% ipython --no-banner

In [1]: import numpy as np

In [2]: from numpy import linalg as LA

In [3]: np.set_printoptions(precision=2, suppress=True, linewidth=100, sign=" ")

In [4]: rd = lambda a: np.round(a, 2) + 0

In [5]: X = np.loadtxt("case13.csv", delimiter=",")

In [6]: X
Out[6]: 
array([[ 1.97,  2.36,  1.19],
       [ 0.07,  0.23, -0.19],
       [-0.83, -1.42, -1.26],
       [ 0.72,  1.43,  0.71],
       [ 0.01,  0.91,  0.29],
       [ 0.82,  1.2 ,  0.91],
       [ 1.62,  2.24,  1.54],
       [ 2.41,  3.4 ,  2.27],
       [ 2.28,  4.17,  2.4 ],
       [ 1.31,  3.03,  1.25],
       [-1.14, -2.41, -0.98],
       [-1.03, -2.86, -1.05],
       [ 0.6 ,  1.05,  0.14],
       [-0.39,  0.18, -0.26],
       [-0.27, -0.3 ,  0.37],
       [-1.24, -1.77, -1.43],
       [ 1.11,  1.6 ,  1.46],
       [ 0.43,  1.09,  1.03],
       [ 0.04, -0.85, -0.31],
       [ 0.79,  1.85,  1.07]])

In [7]: def softmax(z):
   ...:     e = np.exp(z - z.max(axis=-1, keepdims=True))
   ...:     return e / e.sum(axis=-1, keepdims=True)
   ...: 

In [8]: rd(softmax(X[2]))
Out[8]: array([ 0.45,  0.25,  0.3 ])

In [9]: rd(softmax(X[2] + -2))
Out[9]: array([ 0.45,  0.25,  0.3 ])

In [10]: att = X @ X.T / np.sqrt(3)

In [11]: rd(softmax(att)[2] @ X)
Out[11]: array([-1.01, -2.16, -1.07])

In [12]: W1 = np.array([[2, 1, 3, 2], [3, 2, 3, 0], [1, 3, 0, 1]])

In [13]: b = np.array([1, 0, 2, 2])

In [14]: act = np.maximum(X @ W1 + b, 0)

In [15]: (act > 0).astype(int)
Out[15]: 
array([[ 1,  1,  1,  1],
       [ 1,  0,  1,  1],
       [ 0,  0,  0,  0],
       [ 1,  1,  1,  1],
       [ 1,  1,  1,  1],
       [ 1,  1,  1,  1],
       [ 1,  1,  1,  1],
       [ 1,  1,  1,  1],
       [ 1,  1,  1,  1],
       [ 1,  1,  1,  1],
       [ 0,  0,  0,  0],
       [ 0,  0,  0,  0],
       [ 1,  1,  1,  1],
       [ 1,  0,  1,  1],
       [ 0,  1,  1,  1],
       [ 0,  0,  0,  0],
       [ 1,  1,  1,  1],
       [ 1,  1,  1,  1],
       [ 0,  0,  0,  1],
       [ 1,  1,  1,  1]])

In [16]: LA.matrix_rank(act)
Out[16]: np.int64(4)

In [17]: W2 = np.array([[2, -2, -1], [-1, 3, -3], [2, -1, 0], [-2, 3, 1]])

In [18]: (act @ W2).round(6).argmax(axis=1)
Out[18]: array([ 0,  0,  0,  0,  0,  0,  0,  0,  0,  0,  0,  0,  0,  0,  1,  0,  0,  0,  1,  0])

In [19]: t3 = np.stack([X, -2 * X, X[::-1]])

In [20]: t3.shape
Out[20]: (3, 20, 3)

In [21]: W0 = np.loadtxt("arr.csv", delimiter=",")

In [22]: W0
Out[22]: 
array([[ 6.24,  0.23,  3.14],
       [ 1.2 , -1.73,  3.29],
       [-4.81,  6.78,  1.73],
       [ 0.95,  2.14, -1.64],
       [-2.86, -6.88,  1.86],
       [ 0.06,  5.74,  2.36],
       [-3.03, -5.18, -1.49],
       [-5.12,  1.2 ,  0.77],
       [ 3.37, -5.34,  2.56],
       [ 3.24, -4.18, -2.09],
       [ 6.33, -0.37,  0.63],
       [-0.21, -4.83, -2.56],
       [ 4.88,  1.78, -3.6 ],
       [-4.79, -3.81, -0.18],
       [ 2.31, -6.36,  1.7 ],
       [ 0.14,  0.74,  0.2 ],
       [-5.39, -4.85, -0.81],
       [-1.07,  2.45, -3.  ],
       [-0.56, -7.23,  4.98],
       [-8.76, -1.18,  4.04],
       [ 4.3 ,  5.52, -4.51],
       [ 0.8 ,  3.26,  5.51],
       [ 1.81,  4.04, -5.15],
       [-3.52,  1.25,  0.56],
       [-2.34, -3.89, -0.97]])

In [23]: labels = W0[:, 0] > np.median(W0[:, 0])

In [24]: r0 = W0[labels].mean(axis=0) - W0[~labels].mean(axis=0)

In [25]: ((W0 - W0.mean(axis=0)) @ r0 > 0).astype(int)
Out[25]: 
array([ 1,  1,  0,  1,  0,  1,  0,  0,  1,  1,  1,  0,  1,  0,  1,  1,  0,  1,  0,  0,  1,  1,  1,
        0,  0])

In [26]: print((((W0 - W0.mean(axis=0)) @ r0 > 0) == labels).mean())
0.92

In [27]: vec = np.array([2, 0, 2])

In [28]: target = W0 @ vec

In [29]: rd(LA.lstsq(W0, target)[0])
Out[29]: array([ 2.,  0.,  2.])

In [30]: rng = np.random.default_rng(47218)

In [31]: target = target + 0.05 * rng.normal(size=25)

In [32]: rd(target)
Out[32]: 
array([ 18.76,   9.01,  -6.24,  -1.35,  -2.03,   4.85,  -9.09,  -8.65,  11.89,   2.25,  13.92,
        -5.47,   2.54, -10.06,   8.09,   0.69, -12.35,  -8.11,   8.85,  -9.5 ,  -0.42,  12.7 ,
        -6.65,  -5.86,  -6.69])

In [33]: b, *_ = LA.lstsq(W0, target)

In [34]: rd(LA.norm(target - W0 @ b))
Out[34]: np.float64(0.24)

In [35]: gram = W0.T @ W0

In [36]: LA.matrix_rank(gram)
Out[36]: np.int64(3)

In [37]: print(rd(np.diag(gram)))
[ 369.6   447.59  201.26]

In [38]: np.allclose(gram, gram.T)
Out[38]: True

In [39]: rd(gram)
Out[39]: 
array([[369.6 ,  54.1 , -51.92],
       [ 54.1 , 447.59, -64.01],
       [-51.92, -64.01, 201.26]])

In [40]: rd(LA.svd(W0, compute_uv=False) ** 2)
Out[40]: array([ 497.38,  343.42,  177.64])

In [41]: gram = np.cov(W0, rowvar=False)

In [42]: rd(np.corrcoef(W0.T))
Out[42]: 
array([[ 1.  ,  0.12, -0.18],
       [ 0.12,  1.  , -0.2 ],
       [-0.18, -0.2 ,  1.  ]])

In [43]: print(rd(gram))
[[15.32  2.02 -2.08]
 [ 2.02 17.94 -2.41]
 [-2.08 -2.41  8.3 ]]

In [44]: rd(np.polyfit(W0[:, 1], W0[:, 2], 1))
Out[44]: array([-0.13,  0.18])

In [45]: rd(LA.eigvalsh(gram)[::-1])
Out[45]: array([ 19.88,  14.28,   7.4 ])

In [46]: A2 = np.array([[-2, -2, -1], [4, -3, -1], [4, 2, 2]])

In [47]: rd(np.einsum("ik,kj->ji", gram, A2))
Out[47]: 
array([[-30.89,  58.05,  27.69],
       [-40.86, -62.67,  27.99],
       [-21.5 , -24.78,  21.09]])

In [48]: LA.matrix_rank(gram @ A2)
Out[48]: np.int64(3)

In [49]: rd(np.einsum("ij->j", gram))
Out[49]: array([ 15.26,  17.54,   3.8 ])

In [50]: rd(np.einsum("ik,kj->ij", gram, A2))
Out[50]: 
array([[-30.89, -40.86, -21.5 ],
       [ 58.05, -62.67, -24.78],
       [ 27.69,  27.99,  21.09]])

In [51]: rd(np.einsum("ij,ij->i", gram, gram))
Out[51]: array([ 243.17,  331.58,   78.98])

In [52]: LA.matrix_rank(np.vstack([gram, A2.T]))
Out[52]: np.int64(3)

In [53]: K = np.load("w.npy")

In [54]: K
Out[54]: 
array([[ 3, -2, -3,  0],
       [-2, -3, -1, -2],
       [-2, -3, -1, -2],
       [-2, -2,  2, -2]])

In [55]: # rank 3

In [56]: r0 = np.array([-3, 3, 3])

In [57]: np.correlate(K[1], K[3], "full")
Out[57]: array([  4,   2,   0,  12,   4,   6,   4])

In [58]: np.array([np.convolve(row, r0, "same") for row in K])
Out[58]: 
array([[ 15,  12, -15,  -9],
       [  3, -12,  -6,  -9],
       [  3, -12,  -6,  -9],
       [  0, -18,   6,   0]])

In [59]: Xc = (W0 - W0.mean(axis=0)) / W0.std(axis=0)

In [60]: np.argwhere(np.abs(Xc) > 2)
Out[60]: array([[ 19,   0]])

In [61]: b = LA.lstsq(np.delete(Xc, 1, axis=1), Xc[:, 1])[0]

In [62]: print(rd(b))
[ 0.09 -0.18]

In [63]: print(rd(1 - np.var(Xc[:, 1] - np.delete(Xc, 1, axis=1) @ b)))
0.05

In [64]: rd(LA.det(K[::-1]))
Out[64]: np.float64(0.0)

In [65]: print(rd(LA.eigvals(K).sum().real))
-3.0

In [66]: print(rd(LA.det(2 * K)), rd(LA.det(K)))
0.0 0.0

In [67]: np.kron(np.eye(2, dtype=int), K)
Out[67]: 
array([[ 3, -2, -3,  0,  0,  0,  0,  0],
       [-2, -3, -1, -2,  0,  0,  0,  0],
       [-2, -3, -1, -2,  0,  0,  0,  0],
       [-2, -2,  2, -2,  0,  0,  0,  0],
       [ 0,  0,  0,  0,  3, -2, -3,  0],
       [ 0,  0,  0,  0, -2, -3, -1, -2],
       [ 0,  0,  0,  0, -2, -3, -1, -2],
       [ 0,  0,  0,  0, -2, -2,  2, -2]])

In [68]: print(rd(LA.det(K.T)))
0.0

In [69]: labels = rng.permutation(4)

In [70]: labels
Out[70]: array([ 1,  0,  3,  2])

In [71]: A2 = K[labels][:, labels]

In [72]: rd(LA.det(A2)), rd(LA.det(K[labels]))
Out[72]: (np.float64(0.0), np.float64(0.0))

In [73]: np.diag(A2)
Out[73]: array([-3,  3, -2, -1])

In [74]: A2
Out[74]: 
array([[-3, -2, -2, -1],
       [-2,  3,  0, -3],
       [-2, -2, -2,  2],
       [-3, -2, -2, -1]])

In [75]: np.trace(A2)
Out[75]: np.int64(-3)

In [76]: print(rd(np.sort(np.abs(LA.eigvals(A2)))))
[ 0.    1.09  3.84  5.75]

In [77]: vec = np.array([-3, -1, -4, 1])

In [78]: h = np.maximum(A2 @ vec, 0)

In [79]: A2 * (h > 1e-9)[:, None]
Out[79]: 
array([[-3, -2, -2, -1],
       [ 0,  0,  0,  0],
       [-2, -2, -2,  2],
       [-3, -2, -2, -1]])

In [80]: h
Out[80]: array([ 18,   0,  18,  18])

In [81]: np.flatnonzero(h > 1e-9)
Out[81]: array([ 0,  2,  3])

In [82]: data = np.diag(3 * np.array([-1, 0, -2])) + np.array([[-1, 3, -3], [-1, -3, 2], [-1, 1, -2]])

In [83]: data
Out[83]: 
array([[-4,  3, -3],
       [-1, -3,  2],
       [-1,  1, -8]])

In [84]: vec = np.array([2, 2, 0])

In [85]: target = data @ vec

In [86]: b, lr = np.zeros(3), 1 / LA.norm(data, 2) ** 2

In [87]: for i in range(20):
    ...:     b -= lr * data.T @ (data @ b - target)
    ...:     if i % 5 == 0: print(i, round(LA.norm(data @ b - target), 2))
    ...: 
0 7.41
5 4.56
10 2.83
15 1.76

In [88]: rd(LA.cond(data))
Out[88]: np.float64(3.33)

In [89]: O = data.astype(float).copy()

In [90]: for j in range(3):
    ...:     O[:, j] -= O[:, :j] @ (O[:, :j].T @ O[:, j])
    ...:     O[:, j] /= LA.norm(O[:, j])
    ...: 

In [91]: print(rd(O.T @ data))
[[ 4.24 -2.36  4.24]
 [ 0.    3.67 -3.55]
 [ 0.    0.    6.81]]

In [92]: rd(O)
Out[92]: 
array([[-0.94,  0.21,  0.26],
       [-0.24, -0.97, -0.06],
       [-0.24,  0.12, -0.96]])

In [93]: rd(O.T @ O)
Out[93]: 
array([[ 1.,  0.,  0.],
       [ 0.,  1.,  0.],
       [ 0.,  0.,  1.]])

In [94]: LA.matrix_rank(data)
Out[94]: np.int64(3)

In [95]: print(data.sum(axis=1))
[-4 -2 -8]

In [96]: np.count_nonzero(data)
Out[96]: np.int64(9)

In [97]: print(np.abs(data).max())
8

In [98]: data - data[0]
Out[98]: 
array([[ 0,  0,  0],
       [ 3, -6,  5],
       [ 3, -2, -5]])

In [99]: rd(data.mean(axis=0))
Out[99]: array([-2.  ,  0.33, -3.  ])

In [100]: rd(LA.norm(data))
Out[100]: np.float64(10.68)

In [101]: np.diff(data, axis=0)
Out[101]: 
array([[  3,  -6,   5],
       [  0,   4, -10]])

In [102]: U, s = LA.svd(X)
Traceback (most recent call last):
  Cell In[102], line 1
    U, s = LA.svd(X)
ValueError: too many values to unpack (expected 2)


In [103]: U, s, Vt = LA.svd(X, full_matrices=False)

In [104]: np.abs(U[:, 0]).round(6).argmax()
Out[104]: np.int64(8)

In [105]: rd(s / s[0])
Out[105]: array([ 1.  ,  0.13,  0.09])

In [106]: print(U.shape, s.shape, Vt.shape)
(20, 3) (3,) (3, 3)

In [107]: rd(s)
Out[107]: array([ 11.56,   1.52,   1.08])

In [108]: W2 = np.array([[1, 3, 3], [1, 3, 0], [0, 0, 3]])

In [109]: F = (rng.random((25, 3)) < 0.25) @ W2

In [110]: F
Out[110]: 
array([[ 0,  0,  0],
       [ 0,  0,  0],
       [ 0,  0,  3],
       [ 2,  6,  6],
       [ 0,  0,  0],
       [ 0,  0,  0],
       [ 0,  0,  0],
       [ 0,  0,  0],
       [ 1,  3,  3],
       [ 0,  0,  0],
       [ 0,  0,  0],
       [ 0,  0,  0],
       [ 1,  3,  3],
       [ 2,  6,  3],
       [ 1,  3,  3],
       [ 1,  3,  6],
       [ 0,  0,  0],
       [ 1,  3,  3],
       [ 0,  0,  3],
       [ 0,  0,  0],
       [ 2,  6,  3],
       [ 0,  0,  0],
       [ 1,  3,  3],
       [ 0,  0,  3],
       [ 1,  3,  0]])

In [111]: gram = np.cov(F, rowvar=False)

In [112]: rd(F.std(axis=0))
Out[112]: array([ 0.7 ,  2.1 ,  1.91])

In [113]: np.argwhere(np.triu(np.abs(np.corrcoef(F.T)) > 0.8, 1))
Out[113]: array([[ 0,  1]])

In [114]: rd(np.corrcoef(F.T))
Out[114]: 
array([[ 1.  ,  1.  ,  0.69],
       [ 1.  ,  1.  ,  0.69],
       [ 0.69,  0.69,  1.  ]])

In [115]: r = LA.matrix_rank(F)

In [116]: r
Out[116]: np.int64(2)

In [117]: null = LA.svd(F)[2][r:].T

In [118]: rd(null[:, 0] / null[np.abs(null[:, 0]).round(6).argmax(), 0])
Out[118]: array([ 1.  , -0.33,  0.  ])

In [119]: np.allclose(F @ null, 0)
Out[119]: True

In [120]: [int(LA.matrix_rank(F[:, :j + 1])) for j in range(3)]
Out[120]: [1, 1, 2]

In [121]: rd(null @ null.T)
Out[121]: 
array([[ 0.9, -0.3,  0. ],
       [-0.3,  0.1,  0. ],
       [ 0. ,  0. ,  0. ]])

In [122]: gram = F.T @ F

In [123]: print(rd(LA.eigvalsh(gram)[::-1]))
[ 318.99   33.01    0.  ]

In [124]: np.trace(gram), (F ** 2).sum()
Out[124]: (np.int64(352), np.int64(352))

In [125]: np.allclose(gram, gram.T)
Out[125]: True

In [126]: gram
Out[126]: 
array([[  19,   57,   45],
       [  57,  171,  135],
       [  45,  135,  162]])

In [127]: LA.matrix_rank(gram)
Out[127]: np.int64(2)

In [128]: A2 = np.array([[1, 1], [1, -1]])

In [129]: A = np.kron(A2, np.kron(A2, A2))[rng.permutation(8)][:2]

In [130]: print(A)
[[ 1  1  1  1  1  1  1  1]
 [ 1 -1 -1  1 -1  1  1 -1]]

In [131]: vec = np.array([3, 4, 3, 2, 1, 2, 2, 0])

In [132]: h = np.maximum(A @ vec, 0)

In [133]: print(rd(np.tanh(A @ vec)))
[ 1.    0.76]

In [134]: A.T @ h
Out[134]: array([ 18,  16,  16,  18,  16,  18,  18,  16])

In [135]: np.flatnonzero(h > 1e-9)
Out[135]: array([ 0,  1])

In [136]: h
Out[136]: array([ 17,   1])

In [137]: Xc = F - F.mean(axis=1)
Traceback (most recent call last):
  Cell In[137], line 1
    Xc = F - F.mean(axis=1)
ValueError: operands could not be broadcast together with shapes (25,3) (25,) 


In [138]: Xc = F - F.mean(axis=0)

In [139]: U, s, Vt = LA.svd(Xc, full_matrices=False)

In [140]: np.searchsorted(np.cumsum(s ** 2) / (s ** 2).sum(), 0.9) + 1
Out[140]: np.int64(2)
